% ipython --no-banner

In [1]: import numpy as np

In [2]: import numpy.linalg as la

In [3]: np.set_printoptions(precision=2, suppress=True, linewidth=140, sign=" ")

In [4]: J = np.array([[1, 0, 3, -1, 3, -2, 0, -1],
   ...:     [0, 3, 2, -1, 1, -3, 0, 3],
   ...:     [0, 0, 0, -3, 3, -3, 3, -3],
   ...:     [0, 0, 0, -2, 3, -1, 1, 2],
   ...:     [0, 0, 0, 0, 3, 2, -2, -2],
   ...:     [0, 0, 0, 0, 0, -1, 2, -3],
   ...:     [0, 0, 0, 0, 0, 0, 1, 2],
   ...:     [0, 0, 0, 0, 0, 0, 0, 0]])

In [5]: T = np.stack([J, -2 * J, J[::-1]])

In [6]: la.matrix_rank(T)
Out[6]: array([ 7,  7,  7])

In [7]: T.sum(axis=0)
Out[7]: 
array([[-1,  0, -3,  1, -3,  2,  0,  1],
       [ 0, -3, -2,  1, -1,  3,  1, -1],
       [ 0,  0,  0,  3, -3,  2, -1,  0],
       [ 0,  0,  0,  2,  0,  3, -3, -4],
       [ 0,  0,  0, -2,  0, -3,  3,  4],
       [ 0,  0,  0, -3,  3, -2,  1,  0],
       [ 0,  3,  2, -1,  1, -3, -1,  1],
       [ 1,  0,  3, -1,  3, -2,  0, -1]])

In [8]: la.matrix_rank(T.reshape(3, -1))
Out[8]: np.int64(2)

In [9]: np.allclose(J @ J.T, J.T @ J)
Out[9]: False

In [10]: (J + J.T) / 2
Out[10]: 
array([[ 1. ,  0. ,  1.5, -0.5,  1.5, -1. ,  0. , -0.5],
       [ 0. ,  3. ,  1. , -0.5,  0.5, -1.5,  0. ,  1.5],
       [ 1.5,  1. ,  0. , -1.5,  1.5, -1.5,  1.5, -1.5],
       [-0.5, -0.5, -1.5, -2. ,  1.5, -0.5,  0.5,  1. ],
       [ 1.5,  0.5,  1.5,  1.5,  3. ,  1. , -1. , -1. ],
       [-1. , -1.5, -1.5, -0.5,  1. , -1. ,  1. , -1.5],
       [ 0. ,  0. ,  1.5,  0.5, -1. ,  1. ,  1. ,  1. ],
       [-0.5,  1.5, -1.5,  1. , -1. , -1.5,  1. ,  0. ]])

In [11]: np.trace(J)
Out[11]: np.int64(5)

In [12]: f = np.array([-1, 1])

In [13]: np.convolve(J[7], f)
Out[13]: array([ 0,  0,  0,  0,  0,  0,  0,  0,  0])

In [14]: np.polyval(f, J[7])
Out[14]: array([ 1,  1,  1,  1,  1,  1,  1,  1])

In [15]: np.array([np.convolve(row, f, "same") for row in J])
Out[15]: 
array([[-1,  1, -3,  4, -4,  5, -2,  1],
       [ 0, -3,  1,  3, -2,  4, -3, -3],
       [ 0,  0,  0,  3, -6,  6, -6,  6],
       [ 0,  0,  0,  2, -5,  4, -2, -1],
       [ 0,  0,  0,  0, -3,  1,  4,  0],
       [ 0,  0,  0,  0,  0,  1, -3,  5],
       [ 0,  0,  0,  0,  0,  0, -1, -1],
       [ 0,  0,  0,  0,  0,  0,  0,  0]])

In [16]: theta = np.radians(30)

In [17]: r_ = np.eye(8)

In [18]: r_[6, 6] = r_[4, 4] = np.cos(theta)

In [19]: r_[6, 4], r_[4, 6] = -np.sin(theta), np.sin(theta)

In [20]: r_
Out[20]: 
array([[ 1.  ,  0.  ,  0.  ,  0.  ,  0.  ,  0.  ,  0.  ,  0.  ],
       [ 0.  ,  1.  ,  0.  ,  0.  ,  0.  ,  0.  ,  0.  ,  0.  ],
       [ 0.  ,  0.  ,  1.  ,  0.  ,  0.  ,  0.  ,  0.  ,  0.  ],
       [ 0.  ,  0.  ,  0.  ,  1.  ,  0.  ,  0.  ,  0.  ,  0.  ],
       [ 0.  ,  0.  ,  0.  ,  0.  ,  0.87,  0.  ,  0.5 ,  0.  ],
       [ 0.  ,  0.  ,  0.  ,  0.  ,  0.  ,  1.  ,  0.  ,  0.  ],
       [ 0.  ,  0.  ,  0.  ,  0.  , -0.5 ,  0.  ,  0.87,  0.  ],
       [ 0.  ,  0.  ,  0.  ,  0.  ,  0.  ,  0.  ,  0.  ,  1.  ]])

In [21]: A2 = J @ r_.T

In [22]: round(la.det(r_), 2), round(np.trace(r_), 2)
Out[22]: (np.float64(1.0), np.float64(7.73))

In [23]: la.svd(J, compute_uv=False), la.svd(A2, compute_uv=False)
Out[23]: 
(array([ 8.67,  6.74,  4.9 ,  3.5 ,  2.  ,  1.05,  0.12,  0.  ]),
 array([ 8.67,  6.74,  4.9 ,  3.5 ,  2.  ,  1.05,  0.12,  0.  ]))

In [24]: np.allclose(la.norm(J, axis=1), la.norm(A2, axis=1))
Out[24]: True

In [25]: la.matrix_rank(J, rtol=0.1)
Out[25]: np.int64(6)

In [26]: round(la.norm(J, 2) / la.norm(J), 2)
Out[26]: np.float64(0.68)

In [27]: K = np.load("sample2.npy")

In [28]: K
Out[28]: 
array([[-1.09,  0.46, -0.22,  0.29,  0.58],
       [ 0.46,  0.92, -0.59,  0.56,  0.61],
       [-0.22, -0.59,  0.31,  0.17,  0.53],
       [ 0.29,  0.56,  0.17,  1.2 ,  0.55],
       [ 0.58,  0.61,  0.53,  0.55, -1.34]])

In [29]: w, V = la.eigvalsh(K)
---------------------------------------------------------------------------
ValueError                                Traceback (most recent call last)
Cell In[29], line 1
----> 1 w, V = la.eigvalsh(K)

ValueError: too many values to unpack (expected 2)

In [30]: w, V = la.eigh(K)

In [31]: np.round(V.T @ V, 2) + 0
Out[31]: 
array([[ 1.,  0.,  0.,  0.,  0.],
       [ 0.,  1.,  0.,  0.,  0.],
       [ 0.,  0.,  1.,  0.,  0.],
       [ 0.,  0.,  0.,  1.,  0.],
       [ 0.,  0.,  0.,  0.,  1.]])

In [32]: V @ np.diag(w) @ V.T
Out[32]: 
array([[-1.09,  0.46, -0.22,  0.29,  0.58],
       [ 0.46,  0.92, -0.59,  0.56,  0.61],
       [-0.22, -0.59,  0.31,  0.17,  0.53],
       [ 0.29,  0.56,  0.17,  1.2 ,  0.55],
       [ 0.58,  0.61,  0.53,  0.55, -1.34]])

In [33]: np.unique(w.round(6) + 0, return_counts=True)[1]
Out[33]: array([ 1,  1,  1,  1,  1])

In [34]: (w > 1e-8).sum(), (w < -1e-8).sum()
Out[34]: (np.int64(2), np.int64(2))

In [35]: np.abs(V[:, -1])
Out[35]: array([ 0.21,  0.64,  0.11,  0.68,  0.25])

In [36]: np.round(V.T @ K @ V, 2) + 0
Out[36]: 
array([[-2.,  0.,  0.,  0.,  0.],
       [ 0., -1.,  0.,  0.,  0.],
       [ 0.,  0.,  0.,  0.,  0.],
       [ 0.,  0.,  0.,  1.,  0.],
       [ 0.,  0.,  0.,  0.,  2.]])

In [37]: w.round(2) + 0
Out[37]: array([-2., -1.,  0.,  1.,  2.])
